% python3 -q
>>> import numpy as np
>>> from numpy import linalg as LA
>>> np.set_printoptions(suppress=True, linewidth=140)
>>> data = np.load("dump.npy")
>>> print(data)
[[ 1 -1  1  0  2  2  0]
 [-1 -1  1 -1  0  0 -1]
 [-2  2 -2 -2  1 -1  2]]
>>> T = np.stack([data, -2 * data, data[::-1]])
>>> print(T.shape)
(3, 3, 7)
>>> print((T @ data.T).shape)
(3, 3, 3)
>>> print(LA.matrix_rank(T.reshape(3, -1)))
2
>>> x0 = np.array([2, 5, 2, 5, 3, -4, 4])
>>> a = np.maximum(data @ x0, 0)
>>> print(np.maximum(data @ x0, 0) - np.maximum(-data @ x0, 0))
[ -3 -14   7]
>>> print(a)
[0 0 7]
>>> print(data.T @ a)
[-14  14 -14 -14   7  -7  14]
>>> print(np.round(np.tanh(data @ x0), 3))
[-0.995 -1.     1.   ]
>>> print(data * (a > 1e-9)[:, None])
[[ 0  0  0  0  0  0  0]
 [ 0  0  0  0  0  0  0]
 [-2  2 -2 -2  1 -1  2]]
>>> f = np.array([2, 0])
>>> print(np.polyval(f, data[1]))
[-2 -2  2 -2  0  0 -2]
>>> print(np.array([np.convolve(row, f, "same") for row in data]))
[[ 2 -2  2  0  4  4  0]
 [-2 -2  2 -2  0  0 -2]
 [-4  4 -4 -4  2 -2  4]]
>>> x0 = np.array([1, 2, 0, 2, 0, 0, 1])
>>> print(LA.norm(data @ x0) <= LA.norm(data, 2) * LA.norm(x0) + 1e-9)
True
>>> print(np.sign((data @ x0).round(6)))
[-1 -1  0]
>>> print(data @ x0)
[-1 -6  0]
>>> rng = np.random.default_rng(6162)
>>> K = np.eye(4, dtype=int)[rng.permutation(4)] * np.array([-2, 1, -1, -1])
>>> print(K)
[[ 0  0 -1  0]
 [ 0  0  0 -1]
 [-2  0  0  0]
 [ 0  1  0  0]]
>>> # 2 groups of indices that never mix
>>> x0 = np.array([5, -4, 3, 2])
>>> rhs = K @ x0
>>> print(rhs)
[ -3  -2 -10  -4]
>>> print(np.round(LA.solve(K, 2 * rhs), 3))
[10. -8.  6.  4.]
>>> print(np.round(LA.solve(K, rhs), 3))
[ 5. -4.  3.  2.]
>>> print(np.round(LA.solve(K, rhs + K[:, 2]), 3))
[ 5. -4.  4.  2.]
>>> print(np.round(LA.solve(K.T, K[2]), 3))
[-0. -0.  1.  0.]
>>> idx = rng.permutation(4)
>>> print(idx)
[0 1 3 2]
>>> other = K[idx][:, idx]
>>> print(np.diag(other))
[0 0 0 0]
>>> print(np.round(np.sort(np.abs(LA.eigvals(other))), 3))
[1.    1.    1.414 1.414]
>>> print(round(LA.det(other), 3), round(float(LA.det(K[idx])), 3))
-2.0 2.0
>>> print(np.allclose(other, K))
False
>>> print(other)
[[ 0  0  0 -1]
 [ 0  0 -1  0]
 [ 0  1  0  0]
 [-2  0  0  0]]
>>> print(np.trace(other))
0
